% ipython --no-banner

In [1]: import numpy as np

In [2]: np.set_printoptions(precision=3, suppress=True, linewidth=120)

In [3]: r0 = np.array([-1, 0, 1, 0, -1, -1, 2, 3, -1, -1, 0, 1, -1, -2])

In [4]: v = np.array([-4, -4, 3, 1, 4, 4, -4, -5, -1, -5, 4, -4])

In [5]: m1 = r0[:, None] + v[None, :]

In [6]: print(m1)
[[-5 -5  2  0  3  3 -5 -6 -2 -6  3 -5]
 [-4 -4  3  1  4  4 -4 -5 -1 -5  4 -4]
 [-3 -3  4  2  5  5 -3 -4  0 -4  5 -3]
 [-4 -4  3  1  4  4 -4 -5 -1 -5  4 -4]
 [-5 -5  2  0  3  3 -5 -6 -2 -6  3 -5]
 [-5 -5  2  0  3  3 -5 -6 -2 -6  3 -5]
 [-2 -2  5  3  6  6 -2 -3  1 -3  6 -2]
 [-1 -1  6  4  7  7 -1 -2  2 -2  7 -1]
 [-5 -5  2  0  3  3 -5 -6 -2 -6  3 -5]
 [-5 -5  2  0  3  3 -5 -6 -2 -6  3 -5]
 [-4 -4  3  1  4  4 -4 -5 -1 -5  4 -4]
 [-3 -3  4  2  5  5 -3 -4  0 -4  5 -3]
 [-5 -5  2  0  3  3 -5 -6 -2 -6  3 -5]
 [-6 -6  1 -1  2  2 -6 -7 -3 -7  2 -6]]

In [7]: # looks like rank 2

In [8]: print(np.linalg.cond(m1) > 100)
True

In [9]: print(np.linalg.matrix_rank(m1, rtol=0.1))
2

In [10]: print(np.unravel_index(np.abs(m1).argmax(), m1.shape))
(np.int64(7), np.int64(4))

In [11]: print(m1.sum(axis=1))
[-23 -11   1 -11 -23 -23  13  25 -23 -23 -11   1 -23 -35]

In [12]: np.linalg.rank(m1)
---------------------------------------------------------------------------
AttributeError                            Traceback (most recent call last)
Cell In[12], line 1
----> 1 np.linalg.rank(m1)

AttributeError: module 'numpy.linalg' has no attribute 'rank'

In [13]: M2 = np.array([[1, 1], [1, -1]])

In [14]: rng = np.random.default_rng(568261)

In [15]: data = np.kron(M2, np.kron(M2, M2))[rng.permutation(8)][:5]

In [16]: print(data)
[[ 1 -1 -1  1  1 -1 -1  1]
 [ 1  1  1  1 -1 -1 -1 -1]
 [ 1 -1 -1  1 -1  1  1 -1]
 [ 1  1 -1 -1  1  1 -1 -1]
 [ 1  1  1  1  1  1  1  1]]

In [17]: print(round(float(np.linalg.norm(data) ** 2 / np.linalg.norm(data, 2) ** 2), 3))
5.0

In [18]: print(np.linalg.norm(data, axis=0))
[2.236 2.236 2.236 2.236 2.236 2.236 2.236 2.236]

In [19]: r0, v = data[2], data[0]

In [20]: print(r0 @ r0)
8

In [21]: pr = (r0 @ v) / (r0 @ r0) * r0

In [22]: print(np.outer(r0, v))
[[ 1 -1 -1  1  1 -1 -1  1]
 [-1  1  1 -1 -1  1  1 -1]
 [-1  1  1 -1 -1  1  1 -1]
 [ 1 -1 -1  1  1 -1 -1  1]
 [-1  1  1 -1 -1  1  1 -1]
 [ 1 -1 -1  1  1 -1 -1  1]
 [ 1 -1 -1  1  1 -1 -1  1]
 [-1  1  1 -1 -1  1  1 -1]]

In [23]: print(np.linalg.matrix_rank(np.outer(r0, v)))
1

In [24]: print(round(np.linalg.norm(r0 + v) ** 2 + np.linalg.norm(r0 - v) ** 2, 3))
32.0
